% ipython --no-banner

In [1]: import numpy as np

In [2]: from numpy import linalg as LA

In [3]: np.set_printoptions(precision=2, suppress=True, linewidth=100, sign=" ")

In [4]: def tidy(a):
   ...:     return np.round(a, 2) + 0
   ...: 

In [5]: W0 = np.load("out14.npy")

In [6]: W0
Out[6]: 
array([[ 14,   4,  -5,  -1,  -8,  -2,   5,   5,   0],
       [  4,   8,  -4,   2,   8,  11, -11, -13,   4],
       [ -5,  -4, -12,  -8,  -1,   3,  -8, -12, -14],
       [ -1,   2,  -8,  12,  10,   5,  16,  -8,  -1],
       [ -8,   8,  -1,  10,   0,   3,  -8,  -4, -11],
       [ -2,  11,   3,   5,   3,  -2,   8,  11,  -2],
       [  5, -11,  -8,  16,  -8,   8,   6,  11,   8],
       [  5, -13, -12,  -8,  -4,  11,  11, -10,  -8],
       [  0,   4, -14,  -1, -11,  -2,   8,  -8,  -8]])

In [7]: # equal to its transpose

In [8]: np.trace(W0)
Out[8]: np.int64(8)

In [9]: LA.matrix_power(W0, 3)
Out[9]: 
array([[  7678,  -2005,  -4582,    822,  -7436,   -678,   8777,   5652,   1995],
       [ -2005,   4926,  -4210,   -267,   7768,   7766, -10373, -15551,  -3230],
       [ -4582,  -4210, -16230, -12284,  -2091,   7257,  -6869, -24569, -18269],
       [   822,   -267, -12284,  10600,   3640,   8566,  14821,  -7762,  -3049],
       [ -7436,   7768,  -2091,   3640,   4008,   1962,  -7775,  -8077,  -7803],
       [  -678,   7766,   7257,   8566,   1962,  -5262,   5717,  12053,   4665],
       [  8777, -10373,  -6869,  14821,  -7775,   5717,  15760,  12927,   9381],
       [  5652, -15551, -24569,  -7762,  -8077,  12053,  12927, -18692, -12381],
       [  1995,  -3230, -18269,  -3049,  -7803,   4665,   9381, -12381, -12644]])

In [10]: tidy(np.abs(LA.eigvals(W0)).max())
Out[10]: np.float64(40.33)

In [11]: assert W0 == W0.T
ValueError: The truth value of an array with more than one element is ambiguous. Use a.any() or a.all()


In [12]: W0 @ W0
Out[12]: 
array([[ 356, -100, -116,  -28, -151,   71,  183,  101,  179],
       [-100,  591,  193,  127,  185, -159, -157,   14,  -40],
       [-116,  193,  663,  -16,  215, -287, -273,  416,  309],
       [ -28,  127,  -16,  659,   82,  122,  189,  248,  188],
       [-151,  185,  215,   82,  439,   59, -116, -139,   86],
       [  71, -159, -287,  122,   59,  361,   38, -269,  -40],
       [ 183, -157, -273,  189, -116,   38,  815,  148,   20],
       [ 101,   14,  416,  248, -139, -269,  148,  824,  378],
       [ 179,  -40,  309,  188,   86,  -40,   20,  378,  530]])

In [13]: np.allclose(W0 @ W0.T, W0.T @ W0)
Out[13]: True

In [14]: tidy(np.sort(np.abs(LA.eigvals(W0))))
Out[14]: array([  5.09,   5.63,   9.71,  18.73,  20.19,  24.08,  28.55,  36.14,  40.33])

In [15]: r0 = np.array([3, 5, 3])

In [16]: np.cross(W0[1, :3], W0[5, :3])
Out[16]: array([68, -4, 60])

In [17]: np.array([np.convolve(row, r0, "same") for row in W0])
Out[17]: 
array([[  82,   47,  -16,  -44,  -49,  -19,   34,   40,   15],
       [  44,   40,   10,   22,   79,   46,  -61,  -86,  -19],
       [ -37,  -71,  -96,  -79,  -20,  -12,  -67, -126, -106],
       [   1,  -17,    2,   66,  101,  103,   71,    5,  -29],
       [ -16,   13,   49,   47,   39,   -9,  -43,  -77,  -67],
       [  23,   58,   63,   43,   24,   23,   67,   73,   23],
       [  -8,  -64,  -25,   32,   32,   34,   87,   97,   73],
       [ -14,  -86, -123,  -88,  -11,   76,   58,  -41,  -70],
       [  12,  -22,  -61,  -80,  -64,  -19,   10,  -40,  -64]])

In [18]: np.correlate(W0[1], W0[5], "full")
Out[18]: 
array([  -8,   28,  128,    8,  -30,  134,  243,   31, -159,  -19,  134,   15,   19, -162, -109,
         70,   -8])

In [19]: blk = np.stack([W0, 4 * W0, W0[::-1]])

In [20]: blk.sum(axis=0)
Out[20]: 
array([[ 70,  24, -39,  -6, -51, -12,  33,  17,  -8],
       [ 25,  27, -32,   2,  36,  66, -44, -75,  12],
       [-20, -31, -68, -24, -13,  23, -34, -49, -62],
       [ -7,  21, -37,  65,  53,  23,  88, -29,  -7],
       [-48,  48,  -6,  60,   0,  18, -48, -24, -66],
       [-11,  57,   7,  37,  25,  -5,  56,  47, -11],
       [ 20, -59, -52,  72, -41,  43,  22,  43,  26],
       [ 29, -57, -64, -38, -12,  66,  44, -63, -36],
       [ 14,  24, -75,  -6, -63, -12,  45, -35, -40]])

In [21]: (blk @ W0.T).shape
Out[21]: (3, 9, 9)

In [22]: w, evecs = LA.eigh(W0)

In [23]: x = np.array([0, 1, 4, 2, 2, 2, 5, 3, 2])

In [24]: x @ W0 @ x
Out[24]: np.int64(-430)

In [25]: tidy(LA.eigvalsh(W0[1:, 1:]))
Out[25]: array([-40.33, -22.66, -19.69,  -5.56,   8.24,  11.74,  27.99,  34.27])

In [26]: np.abs(W0).sum(axis=1).max(), tidy(np.abs(w).max())
Out[26]: (np.int64(82), np.float64(40.33))

In [27]: A = np.loadtxt("mat.csv", delimiter=",")

In [28]: A
Out[28]: 
array([[ 0.,  0., -3., -3.],
       [ 0.,  0., -2., -1.],
       [-3., -2.,  0.,  0.],
       [-3., -1.,  0.,  0.]])

In [29]: w, evecs = LA.eigh(A)

In [30]: x = np.array([0, 0, 2, 3])

In [31]: tidy(evecs * np.maximum(w, 0) @ evecs.T)
Out[31]: 
array([[ 1.95,  0.84, -1.5 , -1.5 ],
       [ 0.84,  0.74, -1.  , -0.5 ],
       [-1.5 , -1.  ,  1.49,  1.02],
       [-1.5 , -0.5 ,  1.02,  1.21]])

In [32]: tidy(LA.eigvalsh(A[1:, 1:]))
Out[32]: array([-2.24,  0.  ,  2.24])

In [33]: (np.sign(evecs[:, -1].round(6)) == np.sign(evecs[0, -1].round(6))).astype(int)
Out[33]: array([ 1,  1,  0,  0])

In [34]: x @ A @ x
Out[34]: np.float64(0.0)

In [35]: x @ A @ x / (x @ x), tidy(w[0]), tidy(w[-1])
Out[35]: (np.float64(0.0), np.float64(-4.75), np.float64(4.75))

In [36]: M = np.load("a.npy")

In [37]: M
Out[37]: 
array([[ 0.91,  2.41,  1.7 , -2.61, -3.25, -1.09,  3.63],
       [-1.05,  0.53, -1.04,  1.81, -0.21,  0.11, -1.01],
       [ 0.89,  1.59, -0.4 , -2.29, -1.55, -0.11,  0.37],
       [-0.44,  0.77, -0.24,  0.56, -0.76, -0.16,  0.16]])

In [38]: U, s, vt = LA.svd(M)

In [39]: evecs = vt[:(s > 1e-8).sum()]

In [40]: rng = np.random.default_rng(597750)

In [41]: x = M[3] + -2 * M[1] + rng.integers(2) * np.eye(7)[6]

In [42]: tidy(x)
Out[42]: array([ 1.66, -0.29,  1.84, -3.06, -0.34, -0.38,  2.18])

In [43]: tidy(LA.norm(x - evecs.T @ evecs @ x))
Out[43]: np.float64(0.0)

In [44]: np.allclose(evecs.T @ evecs @ x, x)
Out[44]: True

In [45]: LA.matrix_rank(np.vstack([M, x]))
Out[45]: np.int64(3)

In [46]: other = A / LA.norm(A, axis=1, keepdims=True)

In [47]: gram = other @ other.T

In [48]: np.degrees(np.arccos(np.clip(gram[0, 3], -1, 1)))
Out[48]: np.float64(90.0)

In [49]: (np.abs(gram) > 0.9).astype(int)
Out[49]: 
array([[ 1,  1,  0,  0],
       [ 1,  1,  0,  0],
       [ 0,  0,  1,  1],
       [ 0,  0,  1,  1]])

In [50]: lab = rng.integers(0, 3, 9)

In [51]: K = (lab[:, None] == lab) * 3 + np.eye(9)

In [52]: K
Out[52]: 
array([[ 4.,  0.,  3.,  0.,  3.,  0.,  3.,  3.,  0.],
       [ 0.,  4.,  0.,  3.,  0.,  0.,  0.,  0.,  0.],
       [ 3.,  0.,  4.,  0.,  3.,  0.,  3.,  3.,  0.],
       [ 0.,  3.,  0.,  4.,  0.,  0.,  0.,  0.,  0.],
       [ 3.,  0.,  3.,  0.,  4.,  0.,  3.,  3.,  0.],
       [ 0.,  0.,  0.,  0.,  0.,  4.,  0.,  0.,  3.],
       [ 3.,  0.,  3.,  0.,  3.,  0.,  4.,  3.,  0.],
       [ 3.,  0.,  3.,  0.,  3.,  0.,  3.,  4.,  0.],
       [ 0.,  0.,  0.,  0.,  0.,  3.,  0.,  0.,  4.]])

In [53]: # splits into 3 blocks

In [54]: w, evecs = LA.eigh(K)

In [55]: x = np.array([3, 0, 1, 3, 0, 3, -1, 0, -2])

In [56]: tidy(evecs * np.maximum(w, 0) @ evecs.T)
Out[56]: 
array([[ 4.,  0.,  3.,  0.,  3.,  0.,  3.,  3.,  0.],
       [ 0.,  4.,  0.,  3.,  0.,  0.,  0.,  0.,  0.],
       [ 3.,  0.,  4.,  0.,  3.,  0.,  3.,  3.,  0.],
       [ 0.,  3.,  0.,  4.,  0.,  0.,  0.,  0.,  0.],
       [ 3.,  0.,  3.,  0.,  4.,  0.,  3.,  3.,  0.],
       [ 0.,  0.,  0.,  0.,  0.,  4.,  0.,  0.,  3.],
       [ 3.,  0.,  3.,  0.,  3.,  0.,  4.,  3.,  0.],
       [ 3.,  0.,  3.,  0.,  3.,  0.,  3.,  4.,  0.],
       [ 0.,  0.,  0.,  0.,  0.,  3.,  0.,  0.,  4.]])

In [57]: x @ K @ x
Out[57]: np.float64(90.0)

In [58]: (np.sign(evecs[:, -1].round(6)) == np.sign(evecs[0, -1].round(6))).astype(int)
Out[58]: array([ 1,  0,  1,  0,  1,  0,  1,  1,  0])

In [59]: x = np.ones(9)

In [60]: for _ in range(5):
    ...:     x = K @ x
    ...:     x /= LA.norm(x)
    ...:     print(round(x @ K @ x, 2))
    ...: 
14.8
15.74
15.95
15.99
16.0

In [61]: tidy(LA.eigvalsh(K)[-1])
Out[61]: np.float64(16.0)

In [62]: tidy(x)
Out[62]: array([ 0.45,  0.01,  0.45,  0.01,  0.45,  0.01,  0.45,  0.45,  0.01])

In [63]: other = K + rng.integers(-2, 3, (9, 3)) @ rng.integers(-2, 3, (3, 9))

In [64]: other
Out[64]: 
array([[  2.,  -4.,  -5.,   6.,   9.,   8.,   3.,   3.,   0.],
       [ -1.,   4.,   2.,   1.,  -1.,   2.,   5.,   0.,  -4.],
       [ -1.,   6.,   6.,   1.,  -1.,   2.,  -4.,   9.,   8.],
       [  4.,   5.,   6.,  -1.,  -4., -10.,  -1.,  -2.,   0.],
       [  1.,   0.,   7.,  -4.,   2.,   4.,  13.,   3.,  -8.],
       [ -4.,   2.,  -2.,   3.,   0.,  10.,  -3.,   4.,   7.],
       [  1.,   2.,   9.,  -5.,  -1.,   2.,  12.,   4.,  -6.],
       [  5.,   0.,   7.,  -4.,   1.,  -4.,   7.,   2.,  -4.],
       [  3.,   0.,  -2.,   2.,   1.,  -3.,  -8.,  -1.,  10.]])

In [65]: LA.matrix_rank(other - K, tol=1e-8)
Out[65]: np.int64(3)

In [66]: tidy(LA.svd(other - K, compute_uv=False))
Out[66]: array([ 27.21,  22.02,  15.64,   0.  ,   0.  ,   0.  ,   0.  ,   0.  ,   0.  ])

In [67]: other - K
Out[67]: 
array([[ -2.,  -4.,  -8.,   6.,   6.,   8.,   0.,   0.,   0.],
       [ -1.,   0.,   2.,  -2.,  -1.,   2.,   5.,   0.,  -4.],
       [ -4.,   6.,   2.,   1.,  -4.,   2.,  -7.,   6.,   8.],
       [  4.,   2.,   6.,  -5.,  -4., -10.,  -1.,  -2.,   0.],
       [ -2.,   0.,   4.,  -4.,  -2.,   4.,  10.,   0.,  -8.],
       [ -4.,   2.,  -2.,   3.,   0.,   6.,  -3.,   4.,   4.],
       [ -2.,   2.,   6.,  -5.,  -4.,   2.,   8.,   1.,  -6.],
       [  2.,   0.,   4.,  -4.,  -2.,  -4.,   4.,  -2.,  -4.],
       [  3.,   0.,  -2.,   2.,   1.,  -6.,  -8.,  -1.,   6.]])

In [68]: blk = np.stack([K, 2 * K, K[::-1]])

In [69]: (blk @ K.T).shape
Out[69]: (3, 9, 9)

In [70]: blk.sum(axis=0)
Out[70]: 
array([[ 12.,   0.,   9.,   0.,   9.,   3.,   9.,   9.,   4.],
       [  3.,  12.,   3.,   9.,   3.,   0.,   3.,   4.,   0.],
       [ 12.,   0.,  15.,   0.,  12.,   0.,  13.,  12.,   0.],
       [  0.,   9.,   0.,  12.,   0.,   4.,   0.,   0.,   3.],
       [ 12.,   0.,  12.,   0.,  16.,   0.,  12.,  12.,   0.],
       [  0.,   3.,   0.,   4.,   0.,  12.,   0.,   0.,   9.],
       [ 12.,   0.,  13.,   0.,  12.,   0.,  15.,  12.,   0.],
       [  9.,   4.,   9.,   3.,   9.,   0.,   9.,  12.,   0.],
       [  4.,   0.,   3.,   0.,   3.,   9.,   3.,   3.,  12.]])

In [71]: tidy(LA.det(blk))
Out[71]: array([    784.,  401408.,     784.])
